>>> import numpy as np
>>> np.set_printoptions(precision=1, suppress=True, linewidth=160, sign=" ")
>>> rd = lambda a: np.round(a, 1) + 0
>>> arr = np.load("case6.npy")
>>> print(arr)
[[ 0  2  3  2  0  0  0  0  0  0]
 [ 0  0  0  0  0  0  0  0  0  0]
 [ 0  0  0  0  0  0  3  0  0  3]
 [ 0  0  0  0  0  0  0  0  0  3]
 [ 0  0  3  1  3  3  0  2  0  0]
 [ 0  0  3  0  2  0  0  0  0  0]]
>>> # column 8 repeats column 0
>>> r = np.linalg.matrix_rank(arr)
>>> print(r)
5
>>> N = np.linalg.svd(arr)[2][r:].T
>>> print(rd(N @ N.T))
[[ 1.   0.   0.   0.   0.   0.   0.   0.   0.   0. ]
 [ 0.   0.6 -0.2 -0.4  0.3  0.   0.   0.   0.   0. ]
 [ 0.  -0.2  0.2 -0.1 -0.3  0.1  0.   0.1  0.   0. ]
 [ 0.  -0.4 -0.1  0.6  0.2 -0.2  0.  -0.1  0.   0. ]
 [ 0.   0.3 -0.3  0.2  0.5 -0.2  0.  -0.1  0.   0. ]
 [ 0.   0.   0.1 -0.2 -0.2  0.4  0.  -0.4  0.   0. ]
 [ 0.   0.   0.   0.   0.   0.   0.   0.   0.   0. ]
 [ 0.   0.   0.1 -0.1 -0.1 -0.4  0.   0.7  0.   0. ]
 [ 0.   0.   0.   0.   0.   0.   0.   0.   1.   0. ]
 [ 0.   0.   0.   0.   0.   0.   0.   0.   0.   0. ]]
>>> print(N.shape)
(10, 5)
>>> x = np.array([2, 2, 2, 1, 3, 1, 2, 2, 0, 2])
>>> print(np.sign((arr @ x).round(6)))
[ 1  0  1  1  1  1]
>>> print(arr @ (2 * x))
[ 24   0  24  12  46  24]
>>> print(np.linalg.norm(arr @ x) <= np.linalg.norm(arr, 2) * np.linalg.norm(x) + 1e-9)
True
>>> print(arr * x)
[[ 0  4  6  2  0  0  0  0  0  0]
 [ 0  0  0  0  0  0  0  0  0  0]
 [ 0  0  0  0  0  0  6  0  0  6]
 [ 0  0  0  0  0  0  0  0  0  6]
 [ 0  0  6  1  9  3  0  4  0  0]
 [ 0  0  6  0  6  0  0  0  0  0]]
>>> print((arr * x).sum(axis=1))
[ 12   0  12   6  23  12]
>>> print(arr @ x)
[ 12   0  12   6  23  12]
>>> print(arr @ np.ones(10))
[  7.   0.   6.   3.  12.   5.]
>>> F = np.loadtxt("data.csv", delimiter=",")
>>> print(F)
[[ 0.4  0.4  1.3 -0.2  1.   1.5 -0.1  0.6]
 [ 2.1  1.5 -0.1 -1.6  1.1  0.8  0.1 -1. ]
 [-0.6  1.4 -0.7 -0.9 -0.1  0.9  0.6  0.8]
 [ 8.  -5.  -1.5 -1.5  8.5  2.   9.   8.5]
 [ 0.9  0.4  0.1  0.8 -0.7 -1.7  0.5  1.2]
 [ 2.1  0.  -1.3  0.3  0.6 -0.4 -0.2 -0.4]
 [-0.2 -0.8  0.5  0.7 -0.3 -1.   0.2  0.8]
 [-0.5  2.1  0.1 -0.8  0.6  0.8 -0.5 -1.2]
 [-0.3 -1.8  0.9 -0.8  0.6 -0.8 -2.2 -2.1]
 [ 0.1  0.2  0.5 -0.2  1.1 -0.1 -0.8  0.1]]
>>> # row 3 dominates
>>> P = F @ np.linalg.solve(F.T @ F, F.T)
>>> print(np.allclose(P @ P, P))
True
>>> print(rd(np.trace(P)))
8.0
>>> print(rd(P))
[[ 0.9  0.1 -0.1  0.  -0.1 -0.1  0.  -0.1 -0.1  0.2]
 [ 0.1  0.9  0.   0.   0.2  0.  -0.2  0.1  0.1 -0.2]
 [-0.1  0.   0.9  0.   0.  -0.1 -0.2 -0.1 -0.1  0.2]
 [ 0.   0.   0.   1.   0.   0.   0.   0.   0.   0. ]
 [-0.1  0.2  0.   0.   0.8  0.   0.3 -0.1 -0.1  0.1]
 [-0.1  0.  -0.1  0.   0.   0.9 -0.2 -0.1 -0.1  0.2]
 [ 0.  -0.2 -0.2  0.   0.3 -0.2  0.2 -0.1  0.   0.1]
 [-0.1  0.1 -0.1  0.  -0.1 -0.1 -0.1  0.8 -0.1  0.2]
 [-0.1  0.1 -0.1  0.  -0.1 -0.1  0.  -0.1  0.9  0.2]
 [ 0.2 -0.2  0.2  0.   0.1  0.2  0.1  0.2  0.2  0.7]]
>>> rng = np.random.default_rng(605)
>>> idx = rng.permutation(8)
>>> Y = F[:, idx] * rng.choice([-1, 1], 8)
>>> print(Y)
[[ 1.3 -1.5  0.4  0.1  1.  -0.6 -0.2  0.4]
 [-0.1 -0.8  1.5 -0.1  1.1  1.  -1.6  2.1]
 [-0.7 -0.9  1.4 -0.6 -0.1 -0.8 -0.9 -0.6]
 [-1.5 -2.  -5.  -9.   8.5 -8.5 -1.5  8. ]
 [ 0.1  1.7  0.4 -0.5 -0.7 -1.2  0.8  0.9]
 [-1.3  0.4  0.   0.2  0.6  0.4  0.3  2.1]
 [ 0.5  1.  -0.8 -0.2 -0.3 -0.8  0.7 -0.2]
 [ 0.1 -0.8  2.1  0.5  0.6  1.2 -0.8 -0.5]
 [ 0.9  0.8 -1.8  2.2  0.6  2.1 -0.8 -0.3]
 [ 0.5  0.1  0.2  0.8  1.1 -0.1 -0.2  0.1]]
>>> left, _, Vh = np.linalg.svd(F.T @ Y)
>>> print(rd(np.linalg.lstsq(F, Y)[0]))
[[ 0.  0.  0.  0.  0.  0.  0.  1.]
 [ 0.  0.  1.  0.  0.  0.  0.  0.]
 [ 1.  0.  0.  0.  0.  0.  0.  0.]
 [ 0.  0.  0.  0.  0.  0.  1.  0.]
 [ 0.  0.  0.  0.  1.  0.  0.  0.]
 [ 0. -1.  0.  0.  0.  0.  0.  0.]
 [ 0.  0.  0. -1.  0.  0.  0.  0.]
 [ 0.  0.  0.  0.  0. -1.  0.  0.]]
>>> print(idx)
[ 2  5  1  6  4  7  3  0]
>>> f, v = F[6], F[2]
>>> print(rd(f @ f))
3.2
>>> pr = (f @ v) / (f @ f) * f
>>> print(rd(np.linalg.norm(f + v) ** 2 + np.linalg.norm(f - v) ** 2))
17.3
>>> print(rd(v - pr))
[-0.7  0.9 -0.4 -0.4 -0.3  0.2  0.7  1.3]
>>> print(np.linalg.matrix_rank(np.outer(f, v)))
1
